In [1]: import numpy as np

In [2]: np.set_printoptions(precision=3, suppress=True, linewidth=120)

In [3]: tidy = lambda a: np.round(a, 3) + 0

In [4]: M = np.loadtxt("case12.csv", delimiter=",")

In [5]: tidy(M)
Out[5]: 
array([[ 1.   ,  0.   ,  0.   ,  0.   ,  0.   ,  0.   ],
       [ 0.   ,  0.866, -0.5  ,  0.   ,  0.   ,  0.   ],
       [ 0.   ,  0.5  ,  0.866,  0.   ,  0.   ,  0.   ],
       [ 0.   ,  0.   ,  0.   ,  1.   ,  0.   ,  0.   ],
       [ 0.   ,  0.   ,  0.   ,  0.   ,  1.   ,  0.   ],
       [ 0.   ,  0.   ,  0.   ,  0.   ,  0.   ,  1.   ]])

In [6]: x0 = np.array([3, 1, 3, 3, 3, 0])

In [7]: tidy(np.sort(np.abs(np.degrees(np.angle(np.linalg.eigvals(M))))))
Out[7]: array([ 0.,  0.,  0.,  0., 30., 30.])

In [8]: M.T @ (M @ x0)
Out[8]: array([3., 1., 3., 3., 3., 0.])

In [9]: tidy(np.linalg.inv(M))
Out[9]: 
array([[ 1.   ,  0.   ,  0.   ,  0.   ,  0.   ,  0.   ],
       [ 0.   ,  0.866,  0.5  ,  0.   ,  0.   ,  0.   ],
       [ 0.   , -0.5  ,  0.866,  0.   ,  0.   ,  0.   ],
       [ 0.   ,  0.   ,  0.   ,  1.   ,  0.   ,  0.   ],
       [ 0.   ,  0.   ,  0.   ,  0.   ,  1.   ,  0.   ],
       [ 0.   ,  0.   ,  0.   ,  0.   ,  0.   ,  1.   ]])

In [10]: 6 - np.linalg.matrix_rank(M - np.eye(6), tol=1e-8)
Out[10]: np.int64(4)

In [11]: rng = np.random.default_rng(180205)

In [12]: lab = rng.permutation(6)

In [13]: lab
Out[13]: array([3, 0, 1, 2, 5, 4])

In [14]: other = M[lab][:, lab]

In [15]: tidy(np.diag(other))
Out[15]: array([1.   , 1.   , 0.866, 0.866, 1.   , 1.   ])

In [16]: tidy(np.sort(np.abs(np.linalg.eigvals(other))))
Out[16]: array([1., 1., 1., 1., 1., 1.])

In [17]: tidy(np.linalg.det(other)), tidy(np.linalg.det(M[lab]))
Out[17]: (np.float64(1.0), np.float64(1.0))

In [18]: tidy(np.trace(other))
Out[18]: np.float64(5.732)

In [19]: Q, vecs = np.linalg.qr(M[:, :4])[0], np.linalg.qr(M[:, 4:])[0]

In [20]: s = np.linalg.svd(Q.T @ vecs, compute_uv=False)

In [21]: tidy(np.linalg.norm(Q @ Q.T - vecs @ vecs.T, 2))
Out[21]: np.float64(1.0)

In [22]: s
Out[22]: array([0., 0.])

In [23]: (s > 0.9).sum()
Out[23]: np.int64(0)

In [24]: mat = (rng.random((8, 8)) < 0.3) + np.eye(8)

In [25]: mat /= mat.sum(axis=1, keepdims=True)

In [26]: tidy(mat)
Out[26]: 
array([[0.25 , 0.25 , 0.25 , 0.25 , 0.   , 0.   , 0.   , 0.   ],
       [0.   , 0.4  , 0.   , 0.   , 0.2  , 0.2  , 0.   , 0.2  ],
       [0.   , 0.   , 0.25 , 0.25 , 0.   , 0.   , 0.25 , 0.25 ],
       [0.   , 0.   , 0.   , 1.   , 0.   , 0.   , 0.   , 0.   ],
       [0.   , 0.   , 0.   , 0.   , 0.5  , 0.5  , 0.   , 0.   ],
       [0.   , 0.   , 0.   , 0.   , 0.   , 1.   , 0.   , 0.   ],
       [0.333, 0.   , 0.   , 0.   , 0.333, 0.   , 0.333, 0.   ],
       [0.   , 0.333, 0.   , 0.333, 0.   , 0.   , 0.   , 0.333]])

In [27]: x0 = np.array([0, 0, 0, 1, 1, 0, -1, 0])

In [28]: mat @ np.ones(8)
Out[28]: array([1., 1., 1., 1., 1., 1., 1., 1.])

In [29]: tidy(np.einsum("ij,j->i", mat, x0))
Out[29]: array([0.25 , 0.2  , 0.   , 1.   , 0.5  , 0.   , 0.   , 0.333])

In [30]: (mat @ x0).argmax()
Out[30]: np.int64(3)

In [31]: tidy((mat * x0).sum(axis=1))
Out[31]: array([0.25 , 0.2  , 0.   , 1.   , 0.5  , 0.   , 0.   , 0.333])

In [32]: mat @ np.eye(8)[2]
Out[32]: array([0.25, 0.  , 0.25, 0.  , 0.  , 0.  , 0.  , 0.  ])
